% python3 -q
>>> import numpy as np
>>> import numpy.linalg as la
>>> np.set_printoptions(suppress=True, linewidth=200)
>>> def rd(a):
...     return np.round(a, 2) + 0
... 
>>> X = np.array([[2, 2, -5, -1, -3],
...     [0, -4, -1, 5, -4],
...     [-4, -5, -1, -5, 0],
...     [0, 0, -5, 4, 4],
...     [1, -3, 2, -1, 5],
...     [4, 2, 0, -5, -1],
...     [-3, 4, -4, 5, -3],
...     [4, -4, 2, -1, 2]])
>>> X[-1] = X[0] + 5 * X[1]
>>> print(X)
[[  2   2  -5  -1  -3]
 [  0  -4  -1   5  -4]
 [ -4  -5  -1  -5   0]
 [  0   0  -5   4   4]
 [  1  -3   2  -1   5]
 [  4   2   0  -5  -1]
 [ -3   4  -4   5  -3]
 [  2 -18 -10  24 -23]]
>>> print(rd(la.norm(X)))
43.81
>>> print(np.abs(X).max())
24
>>> print(rd(X.mean(axis=0)))
[ 0.25 -2.75 -3.    3.25 -3.12]
>>> print(np.count_nonzero(X))
35
>>> print(X.sum(axis=0))
[  2 -22 -24  26 -25]
>>> np.zeros(8, 5)
Traceback (most recent call last):
  File "<python-input-12>", line 1, in <module>
    np.zeros(8, 5)
    ~~~~~~~~^^^^^^
TypeError: Cannot interpret '5' as a data type
>>> print(np.unravel_index(np.abs(X).argmax(), X.shape))
(np.int64(7), np.int64(3))
>>> print(X - X[0])
[[  0   0   0   0   0]
 [ -2  -6   4   6  -1]
 [ -6  -7   4  -4   3]
 [ -2  -2   0   5   7]
 [ -1  -5   7   0   8]
 [  2   0   5  -4   2]
 [ -5   2   1   6   0]
 [  0 -20  -5  25 -20]]
>>> rng = np.random.default_rng(9653)
>>> labels = rng.permutation(5)
>>> Y = X[:, labels] * rng.choice([-1, 1], 5)
>>> print(Y)
[[  2   2   5   3   1]
 [  0  -4   1   4  -5]
 [ -4  -5   1   0   5]
 [  0   0   5  -4  -4]
 [  1  -3  -2  -5   1]
 [  4   2   0   1   5]
 [ -3   4   4   3  -5]
 [  2 -18  10  23 -24]]
>>> Uu, _, VT = la.svd(X.T @ Y)
>>> print(rd(la.lstsq(X, Y)[0]))
[[ 1.  0.  0.  0.  0.]
 [ 0.  1.  0.  0.  0.]
 [ 0.  0. -1.  0.  0.]
 [ 0.  0.  0.  0. -1.]
 [ 0.  0.  0. -1.  0.]]
>>> print(labels)
[0 1 2 4 3]
